% python3 -q
>>> import numpy as np
>>> from numpy import linalg as LA
>>> np.set_printoptions(precision=1, suppress=True, linewidth=100, legacy="1.25")
>>> mat = np.load("layer8.npy")
>>> mat
array([[-1.,  1.,  1.],
       [ 1., -1.,  1.],
       [ 1.,  1., -1.]])
>>> # symmetric, so the eigenvalues are real
>>> rng = np.random.default_rng(938286)
>>> labels = rng.permutation(3)
>>> print(labels)
[1 0 2]
>>> out = mat[labels][:, labels]
>>> np.trace(out)
-3.0
>>> np.sort(np.abs(LA.eigvals(out)))
array([1., 2., 2.])
>>> np.diag(out)
array([-1., -1., -1.])
>>> ev, evecs = LA.eig(mat)
>>> print(ev)
[ 1. -2. -2.]
>>> np.round(mat @ evecs[:, 0] - ev[0] * evecs[:, 0], 1) + 0
array([0., 0., 0.])
>>> np.sort(LA.eigvals(mat @ mat))
array([1., 4., 4.])
>>> round(float(np.prod(ev)), 1)
4.0
>>> np.allclose(mat @ mat.T, mat.T @ mat)
True
>>> np.sort(np.abs(np.fft.fft(mat[0]))), np.sort(LA.svd(mat, compute_uv=False))
(array([1., 2., 2.]), array([1., 2., 2.]))
>>> mat @ np.ones(3)
array([1., 1., 1.])
>>> X = np.load("mat.npy")
>>> X
array([[4, 2],
       [2, 1]])
>>> np.abs(np.diag(LA.qr(X)[1])) > 1e-9
array([ True, False])
>>> LA.lstsq(X[:-1].T, X[-1])[2]
1
>>> try:
...     LA.inv(X)
... except LA.LinAlgError as e:
...     print(e)
... 
Singular matrix
>>> round(float(np.trace(LA.pinv(X) @ X)), 1)
1.0
>>> np.unique(X.round(6), axis=0).shape
(2, 2)
>>> LA.matrix_rank(X, rtol=0.1)
1
>>> np.round(LA.norm(X, 2) / LA.norm(X), 1)
1.0
>>> LA.cond(X) > 100
True
>>> ev, evecs = LA.eigh(X)
>>> (ev > 1e-8).sum(), (ev < -1e-8).sum()
(1, 0)
>>> LA.eigvalsh(X + -1 * np.eye(2))
array([-1.,  4.])
>>> np.abs(evecs[:, -1])
array([0.9, 0.4])
>>> ev
array([0., 5.])
>>> ev.sum(), np.trace(X)
(5.0, 5)
>>> np.round(LA.svd(X, compute_uv=False), 1) + 0
array([5., 0.])
>>> np.round(LA.eigvalsh(X @ X), 1) + 0
array([ 0., 25.])
